$ python -q
>>> import numpy as np
>>> import numpy.linalg as la
>>> np.set_printoptions(precision=3, suppress=True, linewidth=160)
>>> J = np.array([[-1.0, -0.7, -1.4, 38.0, -0.3, 0.5],
...     [0.5, 3.1, 0.4, 14.0, 0.1, -1.6],
...     [-1.5, -0.3, -2.6, 22.0, 0.7, -0.4],
...     [2.1, -0.3, -0.7, 34.0, 1.3, -1.9]])
>>> print(np.argsort(-la.norm(J, axis=0).round(6), kind="stable")[:3])
[3 1 2]
>>> print(la.matrix_rank(J, rtol=0.1))
1
>>> print(la.cond(J) > 100)
False
>>> print(round(la.norm(J, 2) / la.norm(J), 3))
0.996
>>> u, g = J[1], J[2]
>>> print(round(float(u @ g), 3))
305.99
>>> pr = (u @ g) / (u @ u) * u
>>> print(np.round(la.norm(u + g) ** 2 + la.norm(u - g) ** 2, 3))
1404.68
>>> print(np.round((g - pr) @ u, 3))
0.0
>>> print(pr)
[ 0.733  4.548  0.587 20.537  0.147 -2.347]
>>> T = np.stack([J, 4 * J, J[::-1]])
>>> print(T.shape)
(3, 4, 6)
>>> print((T @ J.T).shape)
(3, 4, 4)
>>> print(la.matrix_rank(T))
[4 4 4]
>>> left, sv, Vh = la.svd(J)
>>> print(sv)
[57.338  4.214  2.745  1.873]
>>> print(np.argmax(sv[:-1] / (sv[1:] + 1e-6)) + 1)
1
>>> M2 = left[:, :1] @ np.diag(sv[:1]) @ Vh[:1]
>>> print(round(la.norm(J - M2) / la.norm(J), 3))
0.093
>>> print(la.matrix_rank(J, rtol=0.05))
2
>>> print(la.matrix_rank(M2))
1
>>> print(round(la.norm(J - M2, 2), 3), round(sv[1], 3))
4.214 4.214
>>> left, sv, Vh = la.svd(J, full_matrices=False)
>>> print(np.cumsum(sv ** 2) / np.sum(sv ** 2))
[0.991 0.997 0.999 1.   ]
>>> print(np.round(left.T @ left, 3) + 0)
[[1. 0. 0. 0.]
 [0. 1. 0. 0.]
 [0. 0. 1. 0.]
 [0. 0. 0. 1.]]
>>> print(np.abs(left[:, 0]).round(6).argmax())
0
>>> print(np.allclose(left * sv @ Vh, J))
True
>>> print(sv / sv[0])
[1.    0.073 0.048 0.033]
>>> print(round(float(np.sqrt((sv ** 2).sum())), 3), np.round(la.norm(J), 3))
57.588 57.588
>>> M2 = np.array([[-2, 0, -3, -2], [0, 3, 2, -3], [-2, -3, 1, 0], [-3, 3, -3, -3]])
>>> M = M2 + M2.T
>>> print(M)
[[-4  0 -5 -5]
 [ 0  6 -1  0]
 [-5 -1  2 -3]
 [-5  0 -3 -6]]
>>> print(np.poly(M))
[   1.    2. -104.  286.  205.]
>>> print(round(float(la.det(M.T)), 3))
205.0
>>> print(round(la.det(2 * M), 3), round(la.det(M), 3))
3280.0 205.0
>>> print(np.round(la.det(M[::-1]), 3))
205.0
>>> print(la.eigvals(M))
[-12.267  -0.589   4.372   6.485]
>>> print(round(float(la.eigvals(M).sum().real), 3))
-2.0
>>> evals, evecs = la.eigh(M)
>>> x = np.array([-3, 1, -5, -5])
>>> print(x @ M @ x)
-570
>>> print((np.sign(evecs[:, -1].round(6)) == np.sign(evecs[0, -1].round(6))).astype(int))
[1 1 0 1]
>>> print(evecs * np.maximum(evals, 0) @ evecs.T)
[[ 1.135  0.173 -2.036  0.035]
 [ 0.173  6.006 -0.9    0.146]
 [-2.036 -0.9    3.711 -0.077]
 [ 0.035  0.146 -0.077  0.004]]
>>> W0 = np.loadtxt("dump.csv", delimiter=",")
>>> print(W0)
[[-5.191 -0.7    2.6   -0.5   -0.4  ]
 [ 0.243 -0.9   -0.1    2.4   -0.3  ]
 [ 2.567 -1.4   -1.3    0.4    0.2  ]
 [ 3.171  1.    -1.6    1.7   -0.4  ]
 [ 0.573  1.1   -0.3    0.3    1.9  ]
 [-0.963  1.3    0.5   -0.6    0.   ]
 [ 2.112 -0.1   -1.    -0.4   -0.6  ]
 [ 4.542  0.7   -2.2    1.4    1.1  ]
 [-0.833 -0.8    0.4   -1.     1.3  ]
 [-0.266 -1.5    0.1   -0.7   -0.9  ]]
>>> D = la.norm(W0[:, None] - W0[None], axis=-1)
>>> print(D[6])
[8.167 3.588 1.807 2.672 3.322 3.75  0.    3.757 3.885 3.001]
>>> print(la.norm(W0 - W0.mean(axis=0), axis=1))
[6.569 2.325 2.555 3.455 2.107 2.438 1.98  4.685 2.426 2.227]
>>> print(np.unravel_index(D.round(6).argmax(), D.shape))
(np.int64(0), np.int64(7))
>>> M2 = np.array([[4, 5], [-1, 0]])
>>> W2 = np.array([[3, 1], [2, -2]])
>>> mat = np.kron(M2, W2)
>>> print(mat)
[[ 12   4  15   5]
 [  8  -8  10 -10]
 [ -3  -1   0   0]
 [ -2   2   0   0]]
>>> x = np.array([1, 2, 1, 3])
>>> rhs = mat @ x
>>> print(rhs)
[ 50 -28  -5   2]
>>> print(la.solve(mat, rhs + mat[:, 2]))
[1. 2. 2. 3.]
>>> print(la.solve(mat, 5 * rhs))
[ 5. 10.  5. 15.]
>>> M2 = np.array([[6, 2], [9, 4]])
>>> W2 = np.kron(M2, mat)
>>> print(W2)
[[ 72  24  90  30  24   8  30  10]
 [ 48 -48  60 -60  16 -16  20 -20]
 [-18  -6   0   0  -6  -2   0   0]
 [-12  12   0   0  -4   4   0   0]
 [108  36 135  45  48  16  60  20]
 [ 72 -72  90 -90  32 -32  40 -40]
 [-27  -9   0   0 -12  -4   0   0]
 [-18  18   0   0  -8   8   0   0]]
>>> print(W2.shape)
(8, 8)
>>> print(la.matrix_rank(W2))
8
>>> M2 = W2[0, 0] * W2[1:] - np.outer(W2[1:, 0], W2[0])
>>> print(M2)
[[    0 -4608     0 -5760     0 -1536     0 -1920]
 [    0     0  1620   540     0     0   540   180]
 [    0  1152  1080   360     0   384   360   120]
 [    0     0     0     0   864   288  1080   360]
 [    0 -6912     0 -8640   576 -2880   720 -3600]
 [    0     0  2430   810  -216   -72   810   270]
 [    0  1728  1620   540  -144   720   540   180]]
>>> print(np.flatnonzero(~M2.round(6).any(axis=1)))
[]
>>> def softmax(z):
...     e = np.exp(z - z.max(axis=-1, keepdims=True))
...     return e / e.sum(axis=-1, keepdims=True)
... 
>>> print(softmax(M2[1]))
[0. 0. 1. 0. 0. 0. 0. 0.]
>>> print(softmax(M2[1] + 3))
[0. 0. 1. 0. 0. 0. 0. 0.]
>>> S = M2 @ M2.T / np.sqrt(8)
>>> print(softmax(S + np.triu(np.full(S.shape, -np.inf), 1)))
[[1. 0. 0. 0. 0. 0. 0.]
 [0. 1. 0. 0. 0. 0. 0.]
 [0. 0. 1. 0. 0. 0. 0.]
 [0. 0. 0. 1. 0. 0. 0.]
 [0. 0. 0. 0. 1. 0. 0.]
 [0. 0. 0. 0. 0. 1. 0.]
 [0. 0. 0. 0. 0. 0. 1.]]
>>> print(softmax(S))
[[0. 0. 0. 0. 1. 0. 0.]
 [0. 0. 0. 0. 0. 1. 0.]
 [0. 0. 0. 0. 0. 0. 1.]
 [0. 0. 0. 1. 0. 0. 0.]
 [0. 0. 0. 0. 1. 0. 0.]
 [0. 0. 0. 0. 0. 1. 0.]
 [0. 0. 0. 0. 0. 0. 1.]]
>>> print(softmax(S)[1] @ M2)
[   0.    0. 2430.  810. -216.  -72.  810.  270.]
>>> A = np.loadtxt("w.csv", delimiter=",")
>>> print(A)
[[-10.69  -12.614 -16.035]
 [ -8.289 -10.053 -12.433]
 [ -7.035  -8.701 -10.552]
 [ -4.691  -6.129  -7.037]
 [ -4.539  -5.96   -6.809]
 [ -1.963  -2.954  -2.945]
 [ -1.306  -2.091  -1.959]
 [ -1.258  -2.024  -1.887]
 [ -0.827  -1.376  -1.24 ]
 [ -0.337  -0.538  -0.506]
 [  2.67    3.317   4.006]
 [  4.578   5.448   6.866]
 [  6.134   7.145   9.201]
 [  6.381   7.412   9.571]
 [  7.866   9.008  11.799]
 [  8.784   9.987  13.176]
 [  9.425  10.669  14.138]
 [ 18.376  20.052  27.565]
 [ 19.555  21.276  29.333]
 [ 22.445  24.269  33.668]
 [ 24.29   26.176  36.435]
 [ 25.139  27.052  37.708]]
>>> cov = np.cov(A, rowvar=False)
>>> print(cov)
[[117.384 131.16  176.076]
 [131.16  146.798 196.74 ]
 [176.076 196.74  264.113]]
>>> print(cov.shape)
(3, 3)
>>> print(np.argsort(-A.std(axis=0).round(6), kind="stable"))
[2 1 0]
>>> w1 = np.array([[2, 1, 3], [1, 2, 2], [3, 0, 3]])
>>> b = np.array([-4, -2, 4])
>>> hid = np.maximum(A @ w1 + b, 0)
>>> print(la.matrix_rank(hid))
3
>>> W2 = np.array([[0, 3, -1], [3, 3, 1], [-4, 5, -3]])
>>> print((hid @ W2).round(6).argmax(axis=1))
[0 0 0 0 0 0 0 0 0 1 1 1 1 1 1 1 1 1 1 1 1 1]
>>> rank = la.matrix_rank(A)
>>> print(rank)
2
>>> ns = la.svd(A)[2][rank:].T
>>> print(np.round(A @ ns, 3) + 0)
[[0.]
 [0.]
 [0.]
 [0.]
 [0.]
 [0.]
 [0.]
 [0.]
 [0.]
 [0.]
 [0.]
 [0.]
 [0.]
 [0.]
 [0.]
 [0.]
 [0.]
 [0.]
 [0.]
 [0.]
 [0.]
 [0.]]
>>> print(np.round(ns @ ns.T, 3) + 0)
[[ 0.692  0.    -0.462]
 [ 0.     0.     0.   ]
 [-0.462  0.     0.308]]
>>> print(ns.shape)
(3, 1)
>>> print(np.allclose(A @ ns, 0))
True
>>> print([int(la.matrix_rank(A[:, :j + 1])) for j in range(3)])
[1, 2, 2]
>>> print(la.matrix_rank(A.T @ A), la.matrix_rank(A @ A.T))
2 2
>>> print([int(la.matrix_rank(A[:i])) for i in range(1, len(A) + 1)])
[1, 2, 2, 2, 2, 2, 2, 2, 2, 2, 2, 2, 2, 2, 2, 2, 2, 2, 2, 2, 2, 2]
>>> M2 = A / np.sqrt((A ** 2).mean(axis=1, keepdims=True))
>>> print(M2[0])
[-0.804 -0.949 -1.206]
>>> print(la.matrix_rank(M2) == la.matrix_rank(A))
True
>>> print(la.norm(M2, axis=1))
[1.732 1.732 1.732 1.732 1.732 1.732 1.732 1.732 1.732 1.732 1.732 1.732 1.732 1.732 1.732 1.732 1.732 1.732 1.732 1.732 1.732 1.732]
